% python3 -q
>>> import numpy as np
>>> import numpy.linalg as la
>>> np.set_printoptions(suppress=True, linewidth=140)
>>> q, _ = la.qr(np.array([[2.0, 1.1, 0.1, 1.1, 0.9],
...     [-0.6, 1.3, 0.9, 1.1, 0.6],
...     [2.0, -0.8, -0.2, 1.7, -0.4],
...     [-0.8, -0.6, 2.2, 2.0, -0.3],
...     [0.3, -0.1, -0.6, -2.1, 0.9],
...     [0.4, 0.5, 0.6, 1.6, -3.2],
...     [-0.2, 0.3, 0.7, -0.4, 0.7]]))
>>> feats = q @ q.T
>>> feats.round(3)
array([[ 0.784,  0.242,  0.243, -0.102,  0.104,  0.031,  0.172],
       [ 0.242,  0.628, -0.28 ,  0.037, -0.303, -0.049,  0.03 ],
       [ 0.243, -0.28 ,  0.726,  0.108, -0.132, -0.036, -0.176],
       [-0.102,  0.037,  0.108,  0.893, -0.094,  0.003,  0.252],
       [ 0.104, -0.303, -0.132, -0.094,  0.605, -0.041,  0.329],
       [ 0.031, -0.049, -0.036,  0.003, -0.041,  0.994,  0.007],
       [ 0.172,  0.03 , -0.176,  0.252,  0.329,  0.007,  0.37 ]])
>>> rk = la.matrix_rank(feats)
>>> rk
np.int64(5)
>>> ns = la.svd(feats)[2][rk:].T
>>> [int(la.matrix_rank(feats[:i])) for i in range(1, len(feats) + 1)]
[1, 2, 3, 4, 5, 5, 5]
>>> [int(la.matrix_rank(np.delete(feats, i, axis=0))) for i in range(7)]
[5, 5, 5, 5, 5, 5, 5]
>>> blk = np.stack([feats, -1 * feats, feats[::-1]])
>>> np.round(la.det(blk), 3) + 0
array([0., 0., 0.])
>>> np.round(np.einsum("bij,cij->bc", blk, blk), 3)
array([[ 5.   , -5.   ,  0.875],
       [-5.   ,  5.   , -0.875],
       [ 0.875, -0.875,  5.   ]])
>>> np.round(blk.sum(axis=0), 3)
array([[ 0.172,  0.03 , -0.176,  0.252,  0.329,  0.007,  0.37 ],
       [ 0.031, -0.049, -0.036,  0.003, -0.041,  0.994,  0.007],
       [ 0.104, -0.303, -0.132, -0.094,  0.605, -0.041,  0.329],
       [-0.102,  0.037,  0.108,  0.893, -0.094,  0.003,  0.252],
       [ 0.243, -0.28 ,  0.726,  0.108, -0.132, -0.036, -0.176],
       [ 0.242,  0.628, -0.28 ,  0.037, -0.303, -0.049,  0.03 ],
       [ 0.784,  0.242,  0.243, -0.102,  0.104,  0.031,  0.172]])
>>> la.matrix_rank(blk)
array([5, 5, 5])
>>> left, s, VT = la.svd(feats)
>>> evecs = VT[:(s > 1e-8).sum()]
>>> rng = np.random.default_rng(617)
>>> x = feats[5] + 3 * feats[6] + rng.integers(2) * np.eye(7)[6]
>>> x.round(3)
array([ 0.547,  0.042, -0.563,  0.759,  0.945,  1.015,  2.118])
>>> np.allclose(evecs.T @ evecs @ x, x)
False
>>> np.round(evecs.T @ evecs, 3)
array([[ 0.784,  0.242,  0.243, -0.102,  0.104,  0.031,  0.172],
       [ 0.242,  0.628, -0.28 ,  0.037, -0.303, -0.049,  0.03 ],
       [ 0.243, -0.28 ,  0.726,  0.108, -0.132, -0.036, -0.176],
       [-0.102,  0.037,  0.108,  0.893, -0.094,  0.003,  0.252],
       [ 0.104, -0.303, -0.132, -0.094,  0.605, -0.041,  0.329],
       [ 0.031, -0.049, -0.036,  0.003, -0.041,  0.994,  0.007],
       [ 0.172,  0.03 , -0.176,  0.252,  0.329,  0.007,  0.37 ]])
>>> x = np.array([-5, -1, -2, 0, -5, 4, 8])
>>> np.round(feats @ feats @ x, 3)
array([-3.671,  0.287, -3.275,  2.753, -0.513,  4.205,  0.807])
>>> np.round(feats @ x, 3)
array([-3.671,  0.287, -3.275,  2.753, -0.513,  4.205,  0.807])
>>> evals, evecs = la.eigh(feats)
>>> np.round(evecs @ np.diag(evals) @ evecs.T, 3)
array([[ 0.784,  0.242,  0.243, -0.102,  0.104,  0.031,  0.172],
       [ 0.242,  0.628, -0.28 ,  0.037, -0.303, -0.049,  0.03 ],
       [ 0.243, -0.28 ,  0.726,  0.108, -0.132, -0.036, -0.176],
       [-0.102,  0.037,  0.108,  0.893, -0.094,  0.003,  0.252],
       [ 0.104, -0.303, -0.132, -0.094,  0.605, -0.041,  0.329],
       [ 0.031, -0.049, -0.036,  0.003, -0.041,  0.994,  0.007],
       [ 0.172,  0.03 , -0.176,  0.252,  0.329,  0.007,  0.37 ]])
>>> evals.round(3) + 0
array([0., 0., 1., 1., 1., 1., 1.])
>>> np.round(la.eigvalsh(feats @ feats), 3) + 0
array([0., 0., 1., 1., 1., 1., 1.])
>>> np.round(evecs.T @ feats @ evecs, 3) + 0
array([[0., 0., 0., 0., 0., 0., 0.],
       [0., 0., 0., 0., 0., 0., 0.],
       [0., 0., 1., 0., 0., 0., 0.],
       [0., 0., 0., 1., 0., 0., 0.],
       [0., 0., 0., 0., 1., 0., 0.],
       [0., 0., 0., 0., 0., 1., 0.],
       [0., 0., 0., 0., 0., 0., 1.]])
>>> np.round(la.eigvalsh(feats + 5 * np.eye(7)), 3)
array([5., 5., 6., 6., 6., 6., 6.])
>>> r0 = np.array([0, 1, 3])
>>> r1 = np.array([2, -1, -3, -1])
>>> mat = np.outer(r0, r1)
>>> mat
array([[ 0,  0,  0,  0],
       [ 2, -1, -3, -1],
       [ 6, -3, -9, -3]])
>>> # looks like rank 1
>>> left, s, VT = la.svd(mat)
>>> evecs = VT[:(s > 1e-8).sum()]
>>> x = mat[2] + 2 * mat[1] + rng.integers(2) * np.eye(4)[3]
>>> x
array([ 10.,  -5., -15.,  -5.])
>>> la.matrix_rank(np.vstack([mat, x]))
np.int64(1)
>>> np.round(evecs.T @ evecs, 3)
array([[ 0.267, -0.133, -0.4  , -0.133],
       [-0.133,  0.067,  0.2  ,  0.067],
       [-0.4  ,  0.2  ,  0.6  ,  0.2  ],
       [-0.133,  0.067,  0.2  ,  0.067]])
>>> np.allclose(evecs.T @ evecs @ x, x)
True
>>> rk = la.matrix_rank(mat)
>>> rk
np.int64(1)
>>> ns = la.svd(mat)[2][rk:].T
>>> np.round(mat @ ns, 3) + 0
array([[0., 0., 0.],
       [0., 0., 0.],
       [0., 0., 0.]])
>>> [int(la.matrix_rank(np.delete(mat, i, axis=0))) for i in range(3)]
[1, 1, 1]
>>> [int(la.matrix_rank(mat[:, :j + 1])) for j in range(4)]
[1, 1, 1, 1]
>>> left, s, VT = la.svd(mat)
>>> np.argmax(s[:-1] / (s[1:] + 1e-6)) + 1
np.int64(1)
>>> s.round(3) + 0
array([12.247,  0.   ,  0.   ])
>>> B = left[:, :1] @ np.diag(s[:1]) @ VT[:1]
>>> round(float(la.norm(mat - B, 2)), 3), round(s[1], 3)
(0.0, np.float64(0.0))
>>> round(float(la.norm(mat - B) / la.norm(mat)), 3)
0.0
>>> round(float(np.abs(mat - B).max()), 3)
0.0
>>> la.matrix_rank(mat, rtol=0.05)
np.int64(1)
>>> la.matrix_rank(B)
np.int64(1)
>>> B.round(3)
array([[ 0.,  0.,  0.,  0.],
       [ 2., -1., -3., -1.],
       [ 6., -3., -9., -3.]])
>>> np.allclose(mat[:-1].T @ la.lstsq(mat[:-1].T, mat[-1])[0], mat[-1])
True
>>> data = np.load("run5.npy")
>>> data
array([[ 0.53 ,  0.   , -0.09 ],
       [-0.778,  0.808, -0.876],
       [-0.824,  0.851, -0.91 ],
       [ 0.831, -0.934,  0.971],
       [-0.1  ,  0.749, -0.862],
       [ 0.973, -0.993,  0.998],
       [ 0.856, -0.749,  0.808],
       [ 0.03 ,  0.68 , -0.811],
       [-0.837,  0.735, -0.797],
       [ 0.02 ,  0.159, -0.217],
       [-0.77 ,  0.856, -0.919]])
>>> dist = la.norm(data[:, None] - data[None], axis=-1)
>>> dist.mean(axis=1).argmax()
np.int64(5)
>>> dist[:5, :5].round(3)
array([[0.   , 1.727, 1.797, 1.445, 1.247],
       [1.727, 0.   , 0.072, 3.006, 0.681],
       [1.797, 0.072, 0.   , 3.076, 0.733],
       [1.445, 3.006, 3.076, 0.   , 2.657],
       [1.247, 0.681, 0.733, 2.657, 0.   ]])
>>> dist[3].round(6).argsort(kind="stable")[:4]
array([3, 5, 6, 0])
>>> dist.shape
(11, 11)
>>> dist[3].round(3)
array([1.445, 3.006, 3.076, 0.   , 2.657, 0.156, 0.248, 2.534, 2.948, 1.807, 3.056])
>>> (dist + 1e9 * np.eye(11)).round(6).argmin(axis=1)
array([ 9, 10, 10,  5,  7,  3,  3,  4,  1,  0,  2])
>>> la.matrix_rank(dist ** 2)
np.int64(5)
>>> Xc = data - data.mean(axis=0)
>>> evecs = la.svd(Xc)[2][:2]
>>> B = Xc - Xc @ evecs.T @ evecs
>>> np.round(la.norm(B) / la.norm(Xc), 3)
np.float64(0.01)
>>> la.norm(B, axis=1).round(6).argmax()
np.int64(6)
>>> np.round(B.std(axis=0), 3)
array([0.001, 0.01 , 0.008])
>>> x = np.array([-1, 2, 1])
>>> h1 = np.maximum(data @ x, 0)
>>> np.round(np.maximum(data @ (3 * x), 0), 3)
array([0.   , 4.554, 4.848, 0.   , 2.208, 0.   , 0.   , 1.557, 4.53 , 0.243, 4.689])
>>> h1.round(3)
array([0.   , 1.518, 1.616, 0.   , 0.736, 0.   , 0.   , 0.519, 1.51 , 0.081, 1.563])
>>> np.flatnonzero(h1 > 1e-9)
array([ 1,  2,  4,  7,  8,  9, 10])
>>> np.round(np.tanh(data @ x), 3)
array([-0.551,  0.908,  0.924, -0.939,  0.627, -0.961, -0.913,  0.477,  0.907,  0.081,  0.916])
>>> data * (h1 > 1e-9)[:, None]
array([[ 0.   ,  0.   , -0.   ],
       [-0.778,  0.808, -0.876],
       [-0.824,  0.851, -0.91 ],
       [ 0.   , -0.   ,  0.   ],
       [-0.1  ,  0.749, -0.862],
       [ 0.   , -0.   ,  0.   ],
       [ 0.   , -0.   ,  0.   ],
       [ 0.03 ,  0.68 , -0.811],
       [-0.837,  0.735, -0.797],
       [ 0.02 ,  0.159, -0.217],
       [-0.77 ,  0.856, -0.919]])
>>> np.round(data.T @ h1, 3)
array([-5.036,  5.967, -6.513])
>>> np.argsort(-la.norm(data, axis=0).round(6), kind="stable")[:3]
array([2, 1, 0])
>>> round(float(la.norm(data, 2) / la.norm(data)), 3)
0.975
>>> np.round(np.abs(la.svd(data)[2][-1]), 3)
array([0.085, 0.762, 0.642])
>>> arr = np.load("layer3.npy")
>>> arr
array([[0, 0, 0, 1, 1, 0, 0],
       [0, 0, 0, 0, 0, 0, 0],
       [0, 0, 0, 1, 0, 0, 1],
       [1, 0, 1, 0, 1, 0, 0],
       [1, 0, 0, 1, 0, 0, 0],
       [0, 0, 0, 0, 0, 0, 0],
       [0, 0, 1, 0, 0, 0, 0]])
>>> # row 5 repeats row 1
>>> round(float(np.trace(la.pinv(feats) @ feats)), 3)
5.0
>>> np.unique(feats.round(6), axis=0).shape
(7, 7)
>>> np.allclose(feats[:-1].T @ la.lstsq(feats[:-1].T, feats[-1])[0], feats[-1])
True
>>> evals, evecs = la.eigh(arr)
>>> (evals > 1e-8).sum(), (evals < -1e-8).sum()
(np.int64(2), np.int64(3))
>>> np.round(evecs.T @ arr @ evecs, 3) + 0
array([[-1.675,  0.   ,  0.   ,  0.   ,  0.   ,  0.   ,  0.   ],
       [ 0.   , -1.   ,  0.   ,  0.   ,  0.   ,  0.   ,  0.   ],
       [ 0.   ,  0.   , -0.539,  0.   ,  0.   ,  0.   ,  0.   ],
       [ 0.   ,  0.   ,  0.   ,  0.   ,  0.   ,  0.   ,  0.   ],
       [ 0.   ,  0.   ,  0.   ,  0.   ,  0.   ,  0.   ,  0.   ],
       [ 0.   ,  0.   ,  0.   ,  0.   ,  0.   ,  1.   ,  0.   ],
       [ 0.   ,  0.   ,  0.   ,  0.   ,  0.   ,  0.   ,  2.214]])
>>> np.unique(evals.round(6) + 0, return_counts=True)[1]
array([1, 1, 1, 2, 1, 1])
>>> np.round(np.abs(evecs[:, -1]), 3) + 0
array([0.497, 0.   , 0.342, 0.604, 0.497, 0.   , 0.155])
>>> np.round(evecs @ np.diag(evals) @ evecs.T, 3) + 0
array([[0., 0., 0., 1., 1., 0., 0.],
       [0., 0., 0., 0., 0., 0., 0.],
       [0., 0., 0., 1., 0., 0., 1.],
       [1., 0., 1., 0., 1., 0., 0.],
       [1., 0., 0., 1., 0., 0., 0.],
       [0., 0., 0., 0., 0., 0., 0.],
       [0., 0., 1., 0., 0., 0., 0.]])
>>> arr @ arr
array([[2, 0, 1, 1, 1, 0, 0],
       [0, 0, 0, 0, 0, 0, 0],
       [1, 0, 2, 0, 1, 0, 0],
       [1, 0, 0, 3, 1, 0, 1],
       [1, 0, 1, 1, 2, 0, 0],
       [0, 0, 0, 0, 0, 0, 0],
       [0, 0, 0, 1, 0, 0, 1]])
>>> arr.sum(axis=0)
array([2, 0, 2, 3, 2, 0, 1])
>>> np.argwhere(np.triu(arr))
array([[0, 3],
       [0, 4],
       [2, 3],
       [2, 6],
       [3, 4]])
>>> L = np.diag(arr.sum(axis=1)) - arr
>>> (la.eigvalsh(L) < 1e-8).sum()
np.int64(3)
>>> L
array([[ 2,  0,  0, -1, -1,  0,  0],
       [ 0,  0,  0,  0,  0,  0,  0],
       [ 0,  0,  2, -1,  0,  0, -1],
       [-1,  0, -1,  3, -1,  0,  0],
       [-1,  0,  0, -1,  2,  0,  0],
       [ 0,  0,  0,  0,  0,  0,  0],
       [ 0,  0, -1,  0,  0,  0,  1]])
>>> la.matrix_rank(L)
np.int64(4)
>>> A = np.loadtxt("arr.csv", delimiter=",")
>>> A
array([[-11.,  -9.,   0.,  -6.],
       [  6.,   4.,  -6.,   0.],
       [-18.,  -9.,   7.,  -6.],
       [ 30.,  21.,   6.,  19.]])
>>> x = np.array([2, 0, 1, 2])
>>> h1 = np.maximum(A @ x, 0)
>>> h1
array([  0.,   6.,   0., 104.])
>>> np.maximum(A @ x, 0) - np.maximum(-A @ x, 0)
array([-34.,   6., -41., 104.])
>>> np.maximum(A @ (3 * x), 0)
array([  0.,  18.,   0., 312.])
>>> A * (h1 > 1e-9)[:, None]
array([[-0., -0.,  0., -0.],
       [ 6.,  4., -6.,  0.],
       [-0., -0.,  0., -0.],
       [30., 21.,  6., 19.]])
>>> A.T @ h1
array([3156., 2208.,  588., 1976.])
>>> x = np.array([9, -1, 3, 3])
>>> target = A @ x
>>> target
array([-108.,   32., -150.,  324.])
>>> np.round(la.solve(A, 5 * target), 3)
array([45., -5., 15., 15.])
>>> np.round(la.solve(A.T, A[3]), 3) + 0
array([0., 0., 0., 1.])
>>> np.round(la.solve(A, target + A[:, 2]), 3)
array([ 9., -1.,  4.,  3.])
>>> m1 = np.load("a.npy")
>>> m1
array([[ 0,  9, -5,  1,  4, -5,  4],
       [ 0,  0, -3, -4,  7, -5,  9],
       [ 0,  0,  0, -2, -1,  2, -5],
       [ 0,  0,  0,  0, -2, -7,  8],
       [ 0,  0,  0,  0,  0, -3, -9],
       [ 0,  0,  0,  0,  0,  0,  9],
       [ 0,  0,  0,  0,  0,  0,  0]])
>>> z = rng.permutation(7)
>>> z
array([6, 0, 2, 3, 1, 4, 5])
>>> B = m1[z][:, z]
>>> np.trace(B)
np.int64(0)
>>> np.allclose(B, m1)
False
>>> np.round(np.sort(np.abs(la.eigvals(B))), 3)
array([0., 0., 0., 0., 0., 0., 0.])
